>>> import numpy as np
>>> from numpy import linalg as LA
>>> np.set_printoptions(precision=2, suppress=True, linewidth=120)
>>> def rd(a):
...     return np.round(a, 2) + 0
... 
>>> J = np.load("data.npy")
>>> print(J)
[[-1.16  0.17  1.03  0.85]
 [-0.57  1.7  -1.18  2.06]
 [ 0.8  -1.49 -0.66  0.19]
 [ 0.51 -1.39  3.46 -1.93]]
>>> x = np.array([0, 1, 1, 0])
>>> rhs = J @ x
>>> print(rd(rhs))
[ 1.2   0.52 -2.15  2.07]
>>> print(rd(LA.solve(J, J[:, 2])))
[0. 0. 1. 0.]
>>> print(rd(LA.solve(J, 2 * rhs)))
[0. 2. 2. 0.]
>>> print(rd(LA.solve(J, rhs + J[:, 0])))
[1. 1. 1. 0.]
>>> q, r_ = LA.qr(J)
>>> print(np.trace(q @ q.T))
4.0
>>> print(rd(np.abs(np.diag(r_))))
[1.6  1.85 2.81 1.17]
>>> print(q.shape, r_.shape)
(4, 4) (4, 4)
>>> print(np.allclose(r_.T @ r_, J.T @ J))
True
>>> print(rd(r_))
[[ 1.6  -1.91  0.45 -1.87]
 [ 0.   -1.85  2.6  -1.34]
 [ 0.    0.    2.81 -1.44]
 [ 0.    0.    0.    1.17]]
>>> q = J.astype(float).copy()
>>> for j in range(4):
...     q[:, j] -= q[:, :j] @ (q[:, :j].T @ q[:, j])
...     q[:, j] /= LA.norm(q[:, j])
... 
>>> print(rd(q.T @ q))
[[1. 0. 0. 0.]
 [0. 1. 0. 0.]
 [0. 0. 1. 0.]
 [0. 0. 0. 1.]]
>>> th = np.radians(36)
>>> r_ = np.eye(4)
>>> r_[3, 3] = r_[0, 0] = np.cos(th)
>>> r_[3, 0], r_[0, 3] = -np.sin(th), np.sin(th)
>>> print(rd(r_))
[[ 0.81  0.    0.    0.59]
 [ 0.    1.    0.    0.  ]
 [ 0.    0.    1.    0.  ]
 [-0.59  0.    0.    0.81]]
>>> M2 = J @ r_.T
>>> print(rd(LA.svd(J, compute_uv=False)), rd(LA.svd(M2, compute_uv=False)))
[5.   2.5  1.25 0.63] [5.   2.5  1.25 0.63]
>>> print(np.allclose(LA.norm(J, axis=1), LA.norm(M2, axis=1)))
True
>>> print(rd(M2))
[[-0.44  0.17  1.03  1.37]
 [ 0.75  1.7  -1.18  2.  ]
 [ 0.76 -1.49 -0.66 -0.32]
 [-0.72 -1.39  3.46 -1.86]]
>>> print(np.allclose(J @ J.T, M2 @ M2.T))
True
>>> print(rd(np.abs(M2 - J).max(axis=0)))
[1.32 0.   0.   0.52]
>>> mat = np.minimum.outer(np.arange(1, 6), np.arange(1, 6)) * 5
>>> print(mat)
[[ 5  5  5  5  5]
 [ 5 10 10 10 10]
 [ 5 10 15 15 15]
 [ 5 10 15 20 20]
 [ 5 10 15 20 25]]
>>> # symmetric, so the eigenvalues are real
>>> u, v = mat[4], mat[2]
>>> print(u @ u)
1375
>>> print(u @ v)
1025
>>> p = (u @ v) / (u @ u) * u
>>> print(rd(v - p))
[ 1.27  2.55  3.82  0.09 -3.64]
>>> ev, V = LA.eigh(mat)
>>> print(rd(LA.eigvalsh(mat + -2 * np.eye(5))))
[-0.64 -0.23  0.91  5.24 59.72]
>>> print(np.abs(V[:, -1]).round(6).argmax())
4
>>> print(rd(V @ np.diag(ev) @ V.T))
[[ 5.  5.  5.  5.  5.]
 [ 5. 10. 10. 10. 10.]
 [ 5. 10. 15. 15. 15.]
 [ 5. 10. 15. 20. 20.]
 [ 5. 10. 15. 20. 25.]]
>>> print(rd(V.T @ mat @ V))
[[ 1.36  0.    0.    0.    0.  ]
 [ 0.    1.77  0.    0.    0.  ]
 [ 0.    0.    2.91  0.    0.  ]
 [ 0.    0.    0.    7.24  0.  ]
 [ 0.    0.    0.    0.   61.72]]
>>> print(rd(np.abs(V[:, -1])))
[0.17 0.33 0.46 0.55 0.6 ]
>>> print(np.unique(ev.round(6) + 0, return_counts=True)[1])
[1 1 1 1 1]
>>> print(rd(ev.sum()), np.trace(mat))
75.0 75
>>> print(rd(LA.eigvalsh(mat @ mat)))
[   1.84    3.12    8.5    52.47 3809.07]
